$ python -q
>>> import numpy as np
>>> np.set_printoptions(precision=2, suppress=True, linewidth=140, floatmode="fixed")
>>> W0 = np.array([[0.05, -2.0, 0.0, -1.0],
...     [-2.0, 1.05, 0.0, 3.0],
...     [-1.0, 1.0, -2.95, -2.0],
...     [0.0, -2.0, 0.0, -0.95]])
>>> W0
array([[ 0.05, -2.00,  0.00, -1.00],
       [-2.00,  1.05,  0.00,  3.00],
       [-1.00,  1.00, -2.95, -2.00],
       [ 0.00, -2.00,  0.00, -0.95]])
>>> np.argsort(-np.linalg.norm(W0, axis=0).round(6), kind="stable")[:3]
array([3, 1, 2])
>>> np.linalg.matrix_rank(W0, rtol=0.1)
np.int64(3)
>>> np.linalg.cond(W0) > 100
np.True_
>>> x = np.array([9, 1, 6, 7])
>>> h1 = np.maximum(W0 @ x, 0)
>>> np.maximum(W0 @ (3 * x), 0)
array([ 0.00, 12.15,  0.00,  0.00])
>>> W0 * (h1 > 1e-9)[:, None]
array([[ 0.00, -0.00,  0.00, -0.00],
       [-2.00,  1.05,  0.00,  3.00],
       [-0.00,  0.00, -0.00, -0.00],
       [ 0.00, -0.00,  0.00, -0.00]])
>>> rng = np.random.default_rng(964712)
>>> lab = rng.permutation(4)
>>> lab
array([0, 1, 3, 2])
>>> M2 = W0[lab][:, lab]
>>> np.sort(np.abs(np.linalg.eigvals(M2)))
array([0.05, 1.00, 1.00, 2.95])
>>> np.trace(M2)
np.float64(-2.8)
>>> M2 = W0 / np.sqrt((W0 ** 2).mean(axis=1, keepdims=True))
>>> M2[3]
array([ 0.00, -1.81,  0.00, -0.86])
>>> np.linalg.norm(M2, axis=1)
array([2.00, 2.00, 2.00, 2.00])
>>> np.linalg.matrix_rank(W0 - W0.mean(axis=1, keepdims=True))
np.int64(3)
>>> np.linalg.matrix_rank(M2) == np.linalg.matrix_rank(W0)
np.True_
>>> X = np.loadtxt("x.csv", delimiter=",")
>>> X
array([[-0.36, -2.94, -0.50],
       [-1.08, -2.49, -1.29],
       [ 1.04, -2.60,  1.09],
       [-1.11, -2.45, -1.33],
       [ 1.13, -2.51,  1.19],
       [-1.75, -1.38, -2.01],
       [ 1.18, -2.46,  1.25],
       [-0.71,  2.83, -0.71],
       [-1.98,  0.43, -2.21],
       [ 0.26, -2.98,  0.20],
       [ 1.56,  1.81,  1.82],
       [ 0.27,  2.96,  0.40],
       [ 0.17,  2.98,  0.28],
       [-1.94, -0.59, -2.21],
       [-1.35, -2.15, -1.59],
       [-1.75,  1.51, -1.92],
       [-0.08, -2.99, -0.18],
       [-0.05, -3.00, -0.15],
       [-0.26, -2.96, -0.39],
       [-1.68, -1.54, -1.95],
       [-1.04, -2.52, -1.26],
       [-1.96, -0.47, -2.22]])
>>> lab = X[:, 1] > np.median(X[:, 1])
>>> u = X[lab].mean(axis=0) - X[~lab].mean(axis=0)
>>> ((X - X.mean(axis=0)) @ u > 0).astype(int)
array([0, 0, 0, 0, 0, 1, 0, 1, 1, 0, 1, 1, 1, 1, 0, 1, 0, 0, 0, 1, 0, 1])
>>> lab.astype(int)
array([0, 0, 0, 0, 0, 1, 0, 1, 1, 0, 1, 1, 1, 1, 1, 1, 0, 0, 0, 1, 0, 1])
>>> np.argsort(-np.abs(u).round(6), kind="stable")
array([1, 2, 0])
>>> G = W0.T @ W0
>>> G
array([[ 5.00, -3.20,  2.95, -4.05],
       [-3.20, 10.10, -2.95,  5.05],
       [ 2.95, -2.95,  8.70,  5.90],
       [-4.05,  5.05,  5.90, 14.90]])
>>> np.allclose(G, G.T)
True
>>> np.round(np.linalg.svd(W0, compute_uv=False) ** 2, 2) + 0
array([20.44, 14.08,  4.19,  0.00])
>>> O, _ = np.linalg.qr(np.array([[-1.0, 0.4, -1.2],
...     [0.7, -0.7, 0.0],
...     [0.0, -0.1, -0.3],
...     [1.2, 0.8, 0.1]]))
>>> feats = O @ O.T
>>> feats
array([[ 0.95, -0.07,  0.22, -0.01],
       [-0.07,  0.91,  0.27, -0.01],
       [ 0.22,  0.27,  0.14,  0.02],
       [-0.01, -0.01,  0.02,  1.00]])
>>> # symmetric, so the eigenvalues are real
>>> feats @ np.linalg.pinv(feats) @ feats
array([[ 0.95, -0.07,  0.22, -0.01],
       [-0.07,  0.91,  0.27, -0.01],
       [ 0.22,  0.27,  0.14,  0.02],
       [-0.01, -0.01,  0.02,  1.00]])
>>> np.unique(feats.round(6), axis=0).shape
(4, 4)
>>> ang = np.radians(45)
>>> R = np.eye(4)
>>> R[2, 2] = R[0, 0] = np.cos(ang)
>>> R[2, 0], R[0, 2] = -np.sin(ang), np.sin(ang)
>>> R
array([[ 0.71,  0.00,  0.71,  0.00],
       [ 0.00,  1.00,  0.00,  0.00],
       [-0.71,  0.00,  0.71,  0.00],
       [ 0.00,  0.00,  0.00,  1.00]])
>>> M2 = feats @ R.T
>>> np.allclose(feats @ feats.T, M2 @ M2.T)
True
>>> np.round(np.linalg.svd(feats, compute_uv=False), 2) + 0, np.round(np.linalg.svd(M2, compute_uv=False), 2) + 0
(array([1.00, 1.00, 1.00, 0.00]), array([1.00, 1.00, 1.00, 0.00]))
>>> round(np.linalg.det(R), 2), round(float(np.trace(R)), 2)
(np.float64(1.0), 3.41)
